% ipython --no-banner

In [1]: import numpy as np

In [2]: from numpy import linalg as LA

In [3]: np.set_printoptions(suppress=True, linewidth=140)

In [4]: K = np.load("test6.npy")

In [5]: K
Out[5]: 
array([[  2.87,   3.  ,  -3.25],
       [  0.36,   1.8 ,  -2.34],
       [ -9.11,  -3.25,   1.27],
       [-14.35,  -4.9 ,   2.94],
       [ -6.56,   0.51,  -0.39],
       [ -2.55,   2.01,  -1.73],
       [-10.18,   8.21,  -1.76],
       [  3.47, -11.58,   0.77],
       [  8.05,   0.84,  -3.82],
       [ -6.97,  -4.1 ,   1.02],
       [ 17.31,   6.67,  -7.6 ],
       [-15.49,  -4.25,   3.01],
       [  0.17,   6.24,  -3.56],
       [-12.53, -11.79,   4.49],
       [  9.09,   1.77,  -4.33],
       [ -7.65,   8.48,  -2.42],
       [ -7.22,   3.52,  -1.1 ],
       [ -1.69,   5.73,  -2.99],
       [ -9.32,  -1.14,   0.71],
       [ -7.55,  -2.3 ,   0.64],
       [ -3.15,  -0.88,  -0.77]])

In [6]: q, Rm = LA.qr(K)

In [7]: np.round(q @ Rm, 2)
Out[7]: 
array([[  2.87,   3.  ,  -3.25],
       [  0.36,   1.8 ,  -2.34],
       [ -9.11,  -3.25,   1.27],
       [-14.35,  -4.9 ,   2.94],
       [ -6.56,   0.51,  -0.39],
       [ -2.55,   2.01,  -1.73],
       [-10.18,   8.21,  -1.76],
       [  3.47, -11.58,   0.77],
       [  8.05,   0.84,  -3.82],
       [ -6.97,  -4.1 ,   1.02],
       [ 17.31,   6.67,  -7.6 ],
       [-15.49,  -4.25,   3.01],
       [  0.17,   6.24,  -3.56],
       [-12.53, -11.79,   4.49],
       [  9.09,   1.77,  -4.33],
       [ -7.65,   8.48,  -2.42],
       [ -7.22,   3.52,  -1.1 ],
       [ -1.69,   5.73,  -2.99],
       [ -9.32,  -1.14,   0.71],
       [ -7.55,  -2.3 ,   0.64],
       [ -3.15,  -0.88,  -0.77]])

In [8]: np.round(np.abs(np.diag(Rm)), 2)
Out[8]: array([40.28, 24.22,  7.22])

In [9]: Rm.round(2)
Out[9]: 
array([[-40.28,  -7.18,   8.1 ],
       [  0.  , -24.22,   8.18],
       [  0.  ,   0.  ,   7.22]])

In [10]: q.shape, Rm.shape
Out[10]: ((21, 3), (3, 3))

In [11]: np.round(q.T @ q, 2) + 0
Out[11]: 
array([[1., 0., 0.],
       [0., 1., 0.],
       [0., 0., 1.]])

In [12]: np.round(np.trace(q @ q.T), 2)
Out[12]: np.float64(3.0)

In [13]: round(abs(Rm[0, 0]), 2), round(float(LA.norm(K[:, 0])), 2)
Out[13]: (np.float64(40.28), 40.28)

In [14]: C2 = np.cov(K, rowvar=False)

In [15]: C2.round(2)
Out[15]: 
array([[ 68.43,  15.26, -19.99],
       [ 15.26,  31.86, -12.59],
       [-19.99, -12.59,   8.16]])

In [16]: np.round(K.std(axis=0), 2)
Out[16]: array([8.07, 5.51, 2.79])

In [17]: np.argsort(-K.std(axis=0).round(6), kind="stable")
Out[17]: array([0, 1, 2])

In [18]: np.argwhere(np.triu(np.abs(np.corrcoef(K.T)) > 0.8, 1))
Out[18]: array([[0, 2]])

In [19]: C2.shape
Out[19]: (3, 3)

In [20]: np.round(np.corrcoef(K.T), 2)
Out[20]: 
array([[ 1.  ,  0.33, -0.85],
       [ 0.33,  1.  , -0.78],
       [-0.85, -0.78,  1.  ]])

In [21]: rng = np.random.default_rng(677)

In [22]: labels = rng.permutation(3)

In [23]: B = K[:, labels] * rng.choice([-1, 1], 3)

In [24]: B
Out[24]: 
array([[  2.87,   3.  ,  -3.25],
       [  0.36,   1.8 ,  -2.34],
       [ -9.11,  -3.25,   1.27],
       [-14.35,  -4.9 ,   2.94],
       [ -6.56,   0.51,  -0.39],
       [ -2.55,   2.01,  -1.73],
       [-10.18,   8.21,  -1.76],
       [  3.47, -11.58,   0.77],
       [  8.05,   0.84,  -3.82],
       [ -6.97,  -4.1 ,   1.02],
       [ 17.31,   6.67,  -7.6 ],
       [-15.49,  -4.25,   3.01],
       [  0.17,   6.24,  -3.56],
       [-12.53, -11.79,   4.49],
       [  9.09,   1.77,  -4.33],
       [ -7.65,   8.48,  -2.42],
       [ -7.22,   3.52,  -1.1 ],
       [ -1.69,   5.73,  -2.99],
       [ -9.32,  -1.14,   0.71],
       [ -7.55,  -2.3 ,   0.64],
       [ -3.15,  -0.88,  -0.77]])

In [25]: U, _, Vt = LA.svd(K.T @ B)

In [26]: labels
Out[26]: array([0, 1, 2])

In [27]: np.round(LA.lstsq(K, B)[0], 2) + 0
Out[27]: 
array([[1., 0., 0.],
       [0., 1., 0.],
       [0., 0., 1.]])

In [28]: Xs = K - K.mean(axis=0)

In [29]: vecs = LA.svd(Xs)[2][:2]

In [30]: B = Xs - Xs @ vecs.T @ vecs

In [31]: np.round(np.diag(vecs.T @ vecs), 2)
Out[31]: array([0.95, 0.93, 0.12])

In [32]: np.round((Xs @ vecs.T).std(axis=0), 2)
Out[32]: array([8.8 , 5.09])

In [33]: np.round(np.cov(Xs @ vecs.T, rowvar=False), 2) + 0
Out[33]: 
array([[81.3 ,  0.  ],
       [ 0.  , 27.16]])

In [34]: feats = np.diag(5 * np.array([2, 1, 2, 0, 0, 1])) + np.array([[1, -1, -2, -2, 1, 0],
    ...:     [0, -1, 0, -2, 0, -1],
    ...:     [3, 0, -3, 3, 3, 1],
    ...:     [-1, 0, 1, -1, 2, 3],
    ...:     [3, 2, 2, 3, 0, 0],
    ...:     [-3, -2, 2, 1, 3, -3]])

In [35]: feats
Out[35]: 
array([[11, -1, -2, -2,  1,  0],
       [ 0,  4,  0, -2,  0, -1],
       [ 3,  0,  7,  3,  3,  1],
       [-1,  0,  1, -1,  2,  3],
       [ 3,  2,  2,  3,  0,  0],
       [-3, -2,  2,  1,  3,  2]])

In [36]: x = np.array([3, 3, 1, -1, -1, -3])

In [37]: rhs = feats @ x

In [38]: b, lr = np.zeros(6), 1 / LA.norm(feats, 2) ** 2

In [39]: for i in range(8):
    ...:     b -= lr * feats.T @ (feats @ b - rhs)
    ...:     if i % 2 == 0: print(i, round(LA.norm(feats @ b - rhs), 2))
    ...: 
0 18.54
2 11.61
4 7.58
6 5.24

In [40]: np.round(LA.cond(feats), 2)
Out[40]: np.float64(11.91)

In [41]: b.round(2)
Out[41]: array([ 3.08,  2.86,  0.27, -0.22, -1.1 , -1.81])

In [42]: m1 = np.array([[0, 1, -2, 0, -1],
    ...:     [-1, 0, -1, -3, 2],
    ...:     [2, 1, 0, 0, 0],
    ...:     [0, 3, 0, 0, 0],
    ...:     [1, -2, 0, 0, 0]])

In [43]: # antisymmetric, zero diagonal

In [44]: t3 = np.stack([m1, 3 * m1, m1[::-1]])

In [45]: LA.matrix_rank(t3)
Out[45]: array([4, 4, 4])

In [46]: LA.matrix_rank(t3.reshape(3, -1))
Out[46]: np.int64(2)

In [47]: np.round(LA.norm(t3, axis=(1, 2)), 2)
Out[47]: array([ 6.32, 18.97,  6.32])

In [48]: (t3 @ m1.T).shape
Out[48]: (3, 5, 5)

In [49]: t3.sum(axis=0)
Out[49]: 
array([[  1,   2,  -8,   0,  -4],
       [ -4,   3,  -4, -12,   8],
       [ 10,   5,   0,   0,   0],
       [ -1,  12,  -1,  -3,   2],
       [  4,  -7,  -2,   0,  -1]])

In [50]: X = np.load("a.npy")

In [51]: X
Out[51]: 
array([[-41.48, -19.03, -38.56, -19.59],
       [-40.12, -20.8 , -39.27, -20.46],
       [-41.48, -19.25, -39.5 , -19.76],
       [-38.65, -19.7 , -40.64, -19.49],
       [-41.07, -21.47, -39.67, -19.24],
       [-40.08, -19.89, -40.28, -20.1 ],
       [-40.69, -18.63, -39.4 , -18.4 ],
       [-41.28, -19.85, -39.3 , -20.05],
       [-39.61, -19.49, -39.37, -18.64],
       [-38.65, -20.63, -39.49, -20.66],
       [-39.75, -19.29, -41.36, -19.84],
       [-40.38, -19.21, -41.62, -19.89],
       [-41.06, -20.85, -39.06, -20.6 ],
       [-39.98, -19.01, -38.17, -20.34],
       [-40.28, -20.25, -41.43, -20.22],
       [-40.7 , -20.15, -40.22, -20.37],
       [-39.66, -19.57, -40.12, -20.7 ],
       [-41.98, -19.68, -39.79, -18.32],
       [-39.71, -20.28, -41.27, -18.93],
       [-40.38, -21.01, -40.76, -19.68],
       [-38.16, -18.12, -40.63, -19.45],
       [-40.34, -18.68, -38.8 , -20.73],
       [-38.83, -21.78, -41.65, -19.88],
       [-40.27, -21.94, -40.68, -20.43],
       [-40.83, -18.73, -41.09, -19.41]])

In [52]: x = np.array([0, -5, -3, 4])

In [53]: rhs = X @ x

In [54]: np.round(LA.lstsq(X, rhs)[0], 2) + 0
Out[54]: array([ 0., -5., -3.,  4.])

In [55]: rhs = rhs + 0.3 * rng.normal(size=25)

In [56]: rhs.round(2)
Out[56]: 
array([132.73, 139.67, 135.72, 142.45, 150.16, 139.32, 137.66, 136.95, 141.38, 139.23, 141.07, 141.79, 139.29, 128.47, 144.62, 139.56,
       135.69, 144.47, 149.68, 148.58, 134.58, 126.77, 153.94, 149.9 , 139.61])

In [57]: b, *_ = LA.lstsq(X, rhs)

In [58]: [round(float(LA.norm(LA.solve(X.T @ X + lam * np.eye(4), X.T @ rhs))), 2) for lam in (0, 1, 10, 100)]
Out[58]: [7.09, 6.68, 4.64, 2.43]

In [59]: b.round()
Out[59]: array([-0., -5., -3.,  4.])

In [60]: b.round(2)
Out[60]: array([-0.06, -5.  , -2.97,  4.06])
